$ ipython --no-banner

In [1]: import numpy as np

In [2]: import numpy.linalg as la

In [3]: np.set_printoptions(suppress=True, linewidth=200)

In [4]: tidy = lambda a: np.round(a, 2) + 0

In [5]: mat = np.loadtxt("mat.csv", delimiter=",")

In [6]: mat
Out[6]: 
array([[-7., -2.,  2.,  2., -3.,  6., -5.,  9.],
       [-2., -7., -2.,  2.,  2., -3.,  6., -5.],
       [ 2., -2., -7., -2.,  2.,  2., -3.,  6.],
       [ 2.,  2., -2., -7., -2.,  2.,  2., -3.],
       [-3.,  2.,  2., -2., -7., -2.,  2.,  2.],
       [ 6., -3.,  2.,  2., -2., -7., -2.,  2.],
       [-5.,  6., -3.,  2.,  2., -2., -7., -2.],
       [ 9., -5.,  6., -3.,  2.,  2., -2., -7.]])

In [7]: np.all(la.eigvalsh(mat) > 0)
Out[7]: np.False_

In [8]: tidy(la.eigvalsh(mat).min())
Out[8]: np.float64(-19.95)

In [9]: W0 = np.load("test10.npy")

In [10]: print(W0)
[[0 0 0 1 0 0 0 0]
 [0 0 0 0 0 0 0 0]
 [0 0 0 0 0 0 1 1]
 [1 0 0 0 0 1 0 0]
 [0 0 0 0 0 0 0 1]
 [0 0 0 1 0 0 0 0]
 [0 0 1 0 0 0 0 0]
 [0 0 1 0 1 0 0 0]]

In [11]: # columns 0 and 5 are equal

In [12]: vals, V = la.eigh(W0)

In [13]: tidy(V.T @ V)
Out[13]: 
array([[1., 0., 0., 0., 0., 0., 0., 0.],
       [0., 1., 0., 0., 0., 0., 0., 0.],
       [0., 0., 1., 0., 0., 0., 0., 0.],
       [0., 0., 0., 1., 0., 0., 0., 0.],
       [0., 0., 0., 0., 1., 0., 0., 0.],
       [0., 0., 0., 0., 0., 1., 0., 0.],
       [0., 0., 0., 0., 0., 0., 1., 0.],
       [0., 0., 0., 0., 0., 0., 0., 1.]])

In [14]: tidy(V.T @ W0 @ V)
Out[14]: 
array([[-1.62,  0.  ,  0.  ,  0.  ,  0.  ,  0.  ,  0.  ,  0.  ],
       [ 0.  , -1.41,  0.  ,  0.  ,  0.  ,  0.  ,  0.  ,  0.  ],
       [ 0.  ,  0.  , -0.62,  0.  ,  0.  ,  0.  ,  0.  ,  0.  ],
       [ 0.  ,  0.  ,  0.  ,  0.  ,  0.  ,  0.  ,  0.  ,  0.  ],
       [ 0.  ,  0.  ,  0.  ,  0.  ,  0.  ,  0.  ,  0.  ,  0.  ],
       [ 0.  ,  0.  ,  0.  ,  0.  ,  0.  ,  0.62,  0.  ,  0.  ],
       [ 0.  ,  0.  ,  0.  ,  0.  ,  0.  ,  0.  ,  1.41,  0.  ],
       [ 0.  ,  0.  ,  0.  ,  0.  ,  0.  ,  0.  ,  0.  ,  1.62]])

In [15]: tidy(la.eigvalsh(W0 @ W0))
Out[15]: array([0.  , 0.  , 0.38, 0.38, 2.  , 2.  , 2.62, 2.62])

In [16]: np.abs(V[:, -1]).round(6).argmax()
Out[16]: np.int64(2)

In [17]: np.unique(vals.round(6) + 0, return_counts=True)[1]
Out[17]: array([1, 1, 1, 2, 1, 1, 1])

In [18]: U, s, Vt = la.svd(W0)

In [19]: print(tidy(s))
[1.62 1.62 1.41 1.41 0.62 0.62 0.   0.  ]

In [20]: M2 = U[:, :6] @ np.diag(s[:6]) @ Vt[:6]

In [21]: tidy(la.norm(W0 - M2) / la.norm(W0))
Out[21]: np.float64(0.0)

In [22]: tidy(la.norm(W0 - M2, 2)), tidy(s[6])
Out[22]: (np.float64(0.0), np.float64(0.0))

In [23]: K = np.load("x.npy")

In [24]: K
Out[24]: 
array([[ 3.,  6.,  3.,  0.],
       [ 8., -7., -8.,  0.],
       [ 3.,  0.,  0.,  0.],
       [ 0.,  0.,  0.,  3.]])

In [25]: vals, V = la.eig(K)

In [26]: tidy(np.sort(la.eigvals(K @ K)))
Out[26]: array([  1.26,   9.  ,  39.91, 130.83])

In [27]: print(np.prod(vals))
-243.0

In [28]: tidy(np.sort(la.eigvals(la.inv(K))))
Out[28]: array([-0.09,  0.16,  0.33,  0.89])

In [29]: tidy(np.sort(la.eigvals(K.T)))
Out[29]: array([-11.44,   1.12,   3.  ,   6.32])

In [30]: P = np.triu(np.array([[0, -3, 0, -3], [2, 1, -3, -3], [0, 1, 2, 1], [3, -3, 2, 0]]), 1) + np.eye(4)

In [31]: M2 = P @ K @ la.inv(P)

In [32]: P @ K - K @ P
Out[32]: 
array([[-24.,  30.,  42.,  15.],
       [ -9.,  24., -21.,   2.],
       [  0.,   9.,   0.,  12.],
       [  0.,   0.,   0.,   0.]])

In [33]: M2
Out[33]: 
array([[-21., -36., -81., -99.],
       [ -1., -10., -38.,  -4.],
       [  3.,   9.,  27.,  12.],
       [  0.,   0.,   0.,   3.]])
